% python3 -q
>>> import numpy as np
>>> from numpy import linalg as LA
>>> np.set_printoptions(precision=2, suppress=True, linewidth=160, legacy="1.25")
>>> K = np.load("run19.npy")
>>> K
array([[ 2,  0, -1,  0,  5,  1,  0, -3,  2, -1,  6],
       [ 0,  2,  0, -1,  0,  5,  1,  0, -3,  2, -1],
       [-1,  0,  2,  0, -1,  0,  5,  1,  0, -3,  2],
       [ 0, -1,  0,  2,  0, -1,  0,  5,  1,  0, -3],
       [ 5,  0, -1,  0,  2,  0, -1,  0,  5,  1,  0],
       [ 1,  5,  0, -1,  0,  2,  0, -1,  0,  5,  1],
       [ 0,  1,  5,  0, -1,  0,  2,  0, -1,  0,  5],
       [-3,  0,  1,  5,  0, -1,  0,  2,  0, -1,  0],
       [ 2, -3,  0,  1,  5,  0, -1,  0,  2,  0, -1],
       [-1,  2, -3,  0,  1,  5,  0, -1,  0,  2,  0],
       [ 6, -1,  2, -3,  0,  1,  5,  0, -1,  0,  2]])
>>> vec = np.array([3, 0, 2, 0, 0, 2, 2, 2, 3, 2, 0])
>>> rhs = K @ vec
>>> rhs
array([ 4,  7,  7, 11, 28, 15, 11, -7, 10,  3, 31])
>>> np.round(LA.solve(K, 3 * rhs), 2) + 0
array([9., 0., 6., 0., 0., 6., 6., 6., 9., 6., 0.])
>>> np.round(LA.solve(K, rhs), 2) + 0
array([3., 0., 2., 0., 0., 2., 2., 2., 3., 2., 0.])
>>> np.round(LA.solve(K, K[:, 5]), 2) + 0
array([0., 0., 0., 0., 0., 1., 0., 0., 0., 0., 0.])
>>> np.allclose(K, K.T)
True
>>> np.sort(np.abs(LA.eigvals(K)))
array([ 0.9 ,  1.76,  1.88,  2.02,  4.17,  6.12,  6.21,  8.38, 11.23, 11.42, 12.82])
>>> K @ K
array([[ 81,  -9,   3, -32,  30,   8,  18, -13,  27,  12,  21],
       [ -9,  45,  -3,  -9, -14,  30,   2, -12, -13,  33,  12],
       [  3,  -3,  45,  -1, -17, -15,  31,  10, -14, -13,  27],
       [-32,  -9,  -1,  41,   5, -17, -17,  21,  10, -12, -13],
       [ 30, -14, -17,   5,  57,  10, -14, -17,  31,   2,  18],
       [  8,  30, -15, -17,  10,  58,  10, -17, -15,  30,   8],
       [ 18,   2,  31, -17, -14,  10,  57,   5, -17, -14,  30],
       [-13, -12,  10,  21, -17, -17,   5,  41,  -1,  -9, -32],
       [ 27, -13, -14,  10,  31, -15, -17,  -1,  45,  -3,   3],
       [ 12,  33, -13, -12,   2,  30, -14,  -9,  -3,  45,  -9],
       [ 21,  12,  27, -13,  18,   8,  30, -32,   3,  -9,  81]])
>>> np.allclose(K @ K.T, K.T @ K)
True
>>> W = np.array([[3, -2, 0, 3],
...     [0, 0, -2, -3],
...     [1, -1, 0, 3],
...     [3, -1, 0, 2],
...     [-1, 0, -3, -3],
...     [1, 2, -2, 0],
...     [0, 3, -1, 0],
...     [3, -3, 1, -3],
...     [-1, -1, 1, 3],
...     [3, -1, -2, 0],
...     [2, 2, 2, 2]])
>>> c = np.array([0, 0, 0, 1])
>>> hid = np.maximum(K @ W + c, 0)
>>> (hid > 0).mean(axis=0)
array([0.73, 0.64, 0.36, 0.55])
>>> hid
array([[ 0, 19,  0, 16],
       [ 9, 13,  0,  0],
       [ 0, 19,  9,  8],
       [13,  0,  4,  0],
       [10,  0,  0, 22],
       [16,  3,  0,  0],
       [17, 12,  8, 23],
       [ 9,  0,  6,  0],
       [ 0,  0,  0,  7],
       [ 1, 16,  0,  0],
       [17, 11,  0, 23]])
>>> (hid > 0).astype(int)
array([[0, 1, 0, 1],
       [1, 1, 0, 0],
       [0, 1, 1, 1],
       [1, 0, 1, 0],
       [1, 0, 0, 1],
       [1, 1, 0, 0],
       [1, 1, 1, 1],
       [1, 0, 1, 0],
       [0, 0, 0, 1],
       [1, 1, 0, 0],
       [1, 1, 0, 1]])
>>> LA.matrix_rank(hid)
4
>>> basis = np.array([[2, 0, 3], [-1, -2, 2], [-1, 0, -3], [1, -3, 0]])
>>> W @ basis
array([[ 11,  -5,   5],
       [ -1,   9,   6],
       [  6,  -7,   1],
       [  9,  -4,   7],
       [ -2,   9,   6],
       [  2,  -4,  13],
       [ -2,  -6,   9],
       [  5,  15,   0],
       [  1,  -7,  -8],
       [  9,   2,  13],
       [  2, -10,   4]])
>>> (hid @ basis).round(6).argmax(axis=1)
array([2, 2, 2, 2, 0, 2, 2, 0, 0, 2, 2])
>>> hid @ basis
array([[ -3, -86,  38],
       [  5, -26,  53],
       [-20, -62,  11],
       [ 22,   0,  27],
       [ 42, -66,  30],
       [ 29,  -6,  54],
       [ 37, -93,  51],
       [ 12,   0,   9],
       [  7, -21,   0],
       [-14, -32,  35],
       [ 46, -91,  73]])
>>> other = hid / np.sqrt((hid ** 2).mean(axis=1, keepdims=True))
>>> other[6]
array([1.06, 0.75, 0.5 , 1.44])
>>> arr = np.array([[6.0, 0.0, 0.0, 0.0, 0.0],
...     [0.0, 0.0, 3.0, 2.0, -3.0],
...     [0.0, 3.0, 3.0, -3.0, 2.0],
...     [0.0, 3.0, -2.0, 2.0, 0.0],
...     [0.0, -1.0, 1.0, 3.0, 3.0]])
>>> other = LA.inv(arr)
>>> LA.det(arr) * other
array([[-467.,   -0.,   -0.,   -0.,   -0.],
       [  -0.,  -96., -324., -570.,  120.],
       [   0., -402., -306.,  240., -198.],
       [  -0., -258.,  180., -306., -378.],
       [  -0.,  360., -186.,   36., -450.]])
>>> np.round(arr @ other, 2) + 0
array([[1., 0., 0., 0., 0.],
       [0., 1., 0., 0., 0.],
       [0., 0., 1., 0., 0.],
       [0., 0., 0., 1., 0.],
       [0., 0., 0., 0., 1.]])
>>> round(LA.slogdet(arr)[0], 2)
-1.0
>>> (np.abs(other) > 1e-9).astype(int)
array([[1, 0, 0, 0, 0],
       [0, 1, 1, 1, 1],
       [0, 1, 1, 1, 1],
       [0, 1, 1, 1, 1],
       [0, 1, 1, 1, 1]])
>>> other = np.array([[2, -2, -1], [-1, 5, -5]])
>>> basis = np.kron(other, arr)
>>> round(LA.norm(basis, 2), 2), np.round(LA.norm(other, 2) * LA.norm(arr, 2), 2)
(43.32, 43.32)
>>> basis.shape
(10, 15)
>>> other = np.array([[1, -1], [3, -2], [-3, -3], [-2, 0], [2, -3]])
>>> other.T @ arr.T
array([[  6., -19.,  10.,  11.,  -6.],
       [ -6.,   0., -21.,   0., -10.]])
>>> np.einsum("ij,ij->i", arr, arr)
array([36., 22., 31., 17., 20.])
>>> arr @ other
array([[  6.,  -6.],
       [-19.,   0.],
       [ 10., -21.],
       [ 11.,   0.],
       [ -6., -10.]])
>>> other = arr / np.sqrt((arr ** 2).mean(axis=1, keepdims=True))
>>> LA.norm(other, axis=1)
array([2.24, 2.24, 2.24, 2.24, 2.24])
>>> LA.matrix_rank(arr - arr.mean(axis=1, keepdims=True))
4
>>> arr - arr.mean(axis=1, keepdims=True)
array([[ 4.8, -1.2, -1.2, -1.2, -1.2],
       [-0.4, -0.4,  2.6,  1.6, -3.4],
       [-1. ,  2. ,  2. , -4. ,  1. ],
       [-0.6,  2.4, -2.6,  1.4, -0.6],
       [-1.2, -2.2, -0.2,  1.8,  1.8]])
>>> LA.matrix_rank(other) == LA.matrix_rank(arr)
True
>>> other = np.array([[6, 4, -9, 5, 4, -4, 5, 7, 5, -6],
...     [5, -3, 2, -5, -4, -1, -6, 0, -1, 5],
...     [-7, -5, 9, -5, 6, 8, 8, -6, 2, -5],
...     [-3, -7, -7, -4, 2, -1, 5, -4, -8, 0],
...     [3, 5, 0, -1, -7, 7, 1, 5, 4, -1],
...     [8, -6, -7, 1, -9, 7, -5, 8, -4, 2],
...     [-9, -9, 8, -9, 9, -2, 9, 3, 1, 9],
...     [-6, -6, -4, 1, 9, -8, 4, 2, -5, 6],
...     [9, 7, 9, 4, 2, 6, -4, 3, -2, 6],
...     [2, -1, -4, 5, -5, 6, 7, -8, -4, -3]])
>>> feats = np.tril(other)
>>> feats
array([[ 6,  0,  0,  0,  0,  0,  0,  0,  0,  0],
       [ 5, -3,  0,  0,  0,  0,  0,  0,  0,  0],
       [-7, -5,  9,  0,  0,  0,  0,  0,  0,  0],
       [-3, -7, -7, -4,  0,  0,  0,  0,  0,  0],
       [ 3,  5,  0, -1, -7,  0,  0,  0,  0,  0],
       [ 8, -6, -7,  1, -9,  7,  0,  0,  0,  0],
       [-9, -9,  8, -9,  9, -2,  9,  0,  0,  0],
       [-6, -6, -4,  1,  9, -8,  4,  2,  0,  0],
       [ 9,  7,  9,  4,  2,  6, -4,  3, -2,  0],
       [ 2, -1, -4,  5, -5,  6,  7, -8, -4, -3]])
>>> np.unravel_index(np.abs(feats).argmax(), feats.shape)
(2, 2)
>>> np.diff(feats, axis=0)
array([[ -1,  -3,   0,   0,   0,   0,   0,   0,   0,   0],
       [-12,  -2,   9,   0,   0,   0,   0,   0,   0,   0],
       [  4,  -2, -16,  -4,   0,   0,   0,   0,   0,   0],
       [  6,  12,   7,   3,  -7,   0,   0,   0,   0,   0],
       [  5, -11,  -7,   2,  -2,   7,   0,   0,   0,   0],
       [-17,  -3,  15, -10,  18,  -9,   9,   0,   0,   0],
       [  3,   3, -12,  10,   0,  -6,  -5,   2,   0,   0],
       [ 15,  13,  13,   3,  -7,  14,  -8,   1,  -2,   0],
       [ -7,  -8, -13,   1,  -7,   0,  11, -11,  -2,  -3]])
>>> LA.rank(feats)
Traceback (most recent call last):
  File "<python-input-52>", line 1, in <module>
    LA.rank(feats)
    ^^^^^^^
AttributeError: module 'numpy.linalg' has no attribute 'rank'
>>> feats.mean(axis=0)
array([ 0.8, -2.5,  0.4, -0.3, -0.1,  0.9,  1.6, -0.3, -0.6, -0.3])
>>> feats.sum(axis=1)
array([  6,   2,  -3, -21,   0,  -6,  -3,  -8,  34,  -5])
>>> feats - feats[0]
array([[  0,   0,   0,   0,   0,   0,   0,   0,   0,   0],
       [ -1,  -3,   0,   0,   0,   0,   0,   0,   0,   0],
       [-13,  -5,   9,   0,   0,   0,   0,   0,   0,   0],
       [ -9,  -7,  -7,  -4,   0,   0,   0,   0,   0,   0],
       [ -3,   5,   0,  -1,  -7,   0,   0,   0,   0,   0],
       [  2,  -6,  -7,   1,  -9,   7,   0,   0,   0,   0],
       [-15,  -9,   8,  -9,   9,  -2,   9,   0,   0,   0],
       [-12,  -6,  -4,   1,   9,  -8,   4,   2,   0,   0],
       [  3,   7,   9,   4,   2,   6,  -4,   3,  -2,   0],
       [ -4,  -1,  -4,   5,  -5,   6,   7,  -8,  -4,  -3]])
>>> np.zeros(10, 10)
Traceback (most recent call last):
  File "<python-input-56>", line 1, in <module>
    np.zeros(10, 10)
    ~~~~~~~~^^^^^^^^
TypeError: Cannot interpret '10' as a data type
>>> np.round(LA.norm(feats), 2)
44.5
>>> feats.sum(axis=0)
array([  8, -25,   4,  -3,  -1,   9,  16,  -3,  -6,  -3])
>>> feats.shape
(10, 10)
>>> np.count_nonzero(feats)
54
>>> LA.svd(feats, compute_uv=False)
array([30.52, 21.49, 15.24, 11.76, 10.87,  7.76,  5.18,  2.91,  1.49,  0.02])
